$ ipython --no-banner

In [1]: import numpy as np

In [2]: np.set_printoptions(precision=2, suppress=True, linewidth=100)

In [3]: M = np.array([[5, 5], [5, 10]])

In [4]: print(M)
[[ 5  5]
 [ 5 10]]

In [5]: # symmetric

In [6]: A2 = np.array([[-7, 5], [-4, -8]])

In [7]: print(np.einsum("ij,ij->i", M, M))
[ 50 125]

In [8]: print(M @ A2)
[[-55 -15]
 [-75 -55]]

In [9]: A2 = M / np.sqrt((M ** 2).mean(axis=1, keepdims=True))

In [10]: print(M - M.mean(axis=1, keepdims=True))
[[ 0.   0. ]
 [-2.5  2.5]]

In [11]: print(np.linalg.norm(A2, axis=1))
[1.41 1.41]

In [12]: ev, V = np.linalg.eigh(M)

In [13]: vec = np.array([2, 5])

In [14]: print(V * np.abs(ev) @ V.T)
[[ 5.  5.]
 [ 5. 10.]]

In [15]: print(np.abs(M).sum(axis=1).max(), round(float(np.abs(ev).max()), 2))
15 13.09

In [16]: print((np.sign(V[:, -1].round(6)) == np.sign(V[0, -1].round(6))).astype(int))
[1 1]

In [17]: print(np.linalg.eigvalsh(M[1:, 1:]))
[10.]

In [18]: data = np.array([[10, 10, 9, 7, 3],
    ...:     [10, 19, 13, 14, 6],
    ...:     [9, 13, 14, 11, 5],
    ...:     [7, 14, 11, 21, 5],
    ...:     [3, 6, 5, 5, 4]])

In [19]: L = np.linalg.cholesky(data)

In [20]: print(L)
[[3.16 0.   0.   0.   0.  ]
 [3.16 3.   0.   0.   0.  ]
 [2.85 1.33 2.03 0.   0.  ]
 [2.21 2.33 0.78 3.17 0.  ]
 [0.95 1.   0.48 0.06 1.37]]

In [21]: print(L @ L.T)
[[10. 10.  9.  7.  3.]
 [10. 19. 13. 14.  6.]
 [ 9. 13. 14. 11.  5.]
 [ 7. 14. 11. 21.  5.]
 [ 3.  6.  5.  5.  4.]]

In [22]: vec = np.array([3, 4, 4, 2, 5])

In [23]: rhs = data @ vec

In [24]: print(rhs)
[135 216 182 188  83]

In [25]: print(np.linalg.solve(data, rhs))
[3. 4. 4. 2. 5.]

In [26]: print(np.round(np.linalg.solve(data, data[:, 4]), 2) + 0)
[0. 0. 0. 0. 1.]

In [27]: print(np.linalg.solve(data, 3 * rhs))
[ 9. 12. 12.  6. 15.]

In [28]: cov = data.T @ data

In [29]: print(np.linalg.matrix_rank(cov))
5

In [30]: print((data @ data.T).shape)
(5, 5)

In [31]: print(cov)
[[339 523 438 471 182]
 [523 862 703 803 303]
 [438 703 592 655 250]
 [471 803 655 832 285]
 [182 303 250 285 111]]

In [32]: print(np.trace(cov), (data ** 2).sum())
2736 2736

In [33]: q = data.astype(float).copy()

In [34]: for j in range(5):
    ...:     q[:, j] -= q[:, :j] @ (q[:, :j].T @ q[:, j])
    ...:     q[:, j] /= np.linalg.norm(q[:, j])
    ...: 

In [35]: print(np.round(q.T @ q, 2) + 0)
[[1. 0. 0. 0. 0.]
 [0. 1. 0. 0. 0.]
 [0. 0. 1. 0. 0.]
 [0. 0. 0. 1. 0.]
 [0. 0. 0. 0. 1.]]

In [36]: def softmax(z):
    ...:     e = np.exp(z - z.max(axis=-1, keepdims=True))
    ...:     return e / e.sum(axis=-1, keepdims=True)
    ...: 

In [37]: print(np.round(softmax(data[3] + -3), 2) + 0)
[0. 0. 0. 1. 0.]

In [38]: print(np.round(softmax(data[3]), 2) + 0)
[0. 0. 0. 1. 0.]

In [39]: print(np.round(softmax(10 * data[3]), 2) + 0)
[0. 0. 0. 1. 0.]

In [40]: scores = data @ data.T / np.sqrt(5)

In [41]: print(np.round(softmax(scores + np.triu(np.full(scores.shape, -np.inf), 1)), 2) + 0)
[[1. 0. 0. 0. 0.]
 [0. 1. 0. 0. 0.]
 [0. 1. 0. 0. 0.]
 [0. 0. 0. 1. 0.]
 [0. 1. 0. 0. 0.]]

In [42]: print(np.round(softmax(scores), 2) + 0)
[[0. 1. 0. 0. 0.]
 [0. 1. 0. 0. 0.]
 [0. 1. 0. 0. 0.]
 [0. 0. 0. 1. 0.]
 [0. 1. 0. 0. 0.]]

In [43]: print(softmax(scores).round(6).argmax(axis=1))
[1 1 1 3 1]

In [44]: print(softmax(scores)[3] @ data)
[ 7. 14. 11. 21.  5.]

In [45]: W0 = np.load("sample1.npy")

In [46]: print(W0)
[[ 0.  0.  0.  0.  0.  2. -3. -2.]
 [ 0.  0.  0.  0.  0.  1.  1.  0.]
 [ 0.  0.  0.  0.  0.  3. -1.  2.]
 [ 0.  0.  0.  0.  0.  2. -1. -1.]
 [ 0.  0.  0.  0.  0. -2.  3.  1.]
 [ 2.  1.  3.  2. -2.  0.  0.  0.]
 [-3.  1. -1. -1.  3.  0.  0.  0.]
 [-2.  0.  2. -1.  1.  0.  0.  0.]]

In [47]: print(np.diff(W0, axis=0))
[[ 0.  0.  0.  0.  0. -1.  4.  2.]
 [ 0.  0.  0.  0.  0.  2. -2.  2.]
 [ 0.  0.  0.  0.  0. -1.  0. -3.]
 [ 0.  0.  0.  0.  0. -4.  4.  2.]
 [ 2.  1.  3.  2. -2.  2. -3. -1.]
 [-5.  0. -4. -3.  5.  0.  0.  0.]
 [ 1. -1.  3.  0. -2.  0.  0.  0.]]

In [48]: print(np.count_nonzero(W0))
28

In [49]: np.linalg.rank(W0)
Traceback (most recent call last):
  Cell In[49], line 1
    np.linalg.rank(W0)
AttributeError: module 'numpy.linalg' has no attribute 'rank'


In [50]: print(np.unravel_index(np.abs(W0).argmax(), W0.shape))
(np.int64(0), np.int64(6))

In [51]: print(W0.sum(axis=0))
[-3.  2.  4.  0.  2.  6. -1.  0.]

In [52]: np.zeros(8, 8)
Traceback (most recent call last):
  Cell In[52], line 1
    np.zeros(8, 8)
TypeError: Cannot interpret '8' as a data type


In [53]: W0[8]
Traceback (most recent call last):
  Cell In[53], line 1
    W0[8]
IndexError: index 8 is out of bounds for axis 0 with size 8


In [54]: print(np.linalg.matrix_rank(W0, rtol=0.1))
6

In [55]: rk = np.linalg.matrix_rank(W0)

In [56]: print(rk)
6

In [57]: null = np.linalg.svd(W0)[2][rk:].T

In [58]: print([int(np.linalg.matrix_rank(np.delete(W0, i, axis=0))) for i in range(8)])
[6, 6, 6, 6, 6, 5, 5, 5]

In [59]: print(np.linalg.matrix_rank(W0.T @ W0), np.linalg.matrix_rank(W0 @ W0.T))
6 6

In [60]: print(np.round(null @ null.T, 2) + 0)
[[ 0.46  0.04  0.13 -0.27  0.4   0.    0.    0.  ]
 [ 0.04  0.4  -0.05 -0.42 -0.25  0.    0.    0.  ]
 [ 0.13 -0.05  0.04 -0.02  0.15  0.    0.    0.  ]
 [-0.27 -0.42 -0.02  0.55  0.05  0.    0.    0.  ]
 [ 0.4  -0.25  0.15  0.05  0.55  0.    0.    0.  ]
 [ 0.    0.    0.    0.    0.    0.    0.    0.  ]
 [ 0.    0.    0.    0.    0.    0.    0.    0.  ]
 [ 0.    0.    0.    0.    0.    0.    0.    0.  ]]

In [61]: print(null.shape)
(8, 2)

In [62]: print(np.allclose(W0 @ null, 0))
True

In [63]: E = np.load("out11.npy")

In [64]: print(E)
[[0.43 0.29 0.29]
 [0.33 0.5  0.17]
 [0.29 0.29 0.43]]

In [65]: # rows sum to 1

In [66]: f = np.array([2, 3])

In [67]: print(np.cross(E[1, :3], E[0, :3]))
[ 0.1  -0.02 -0.12]
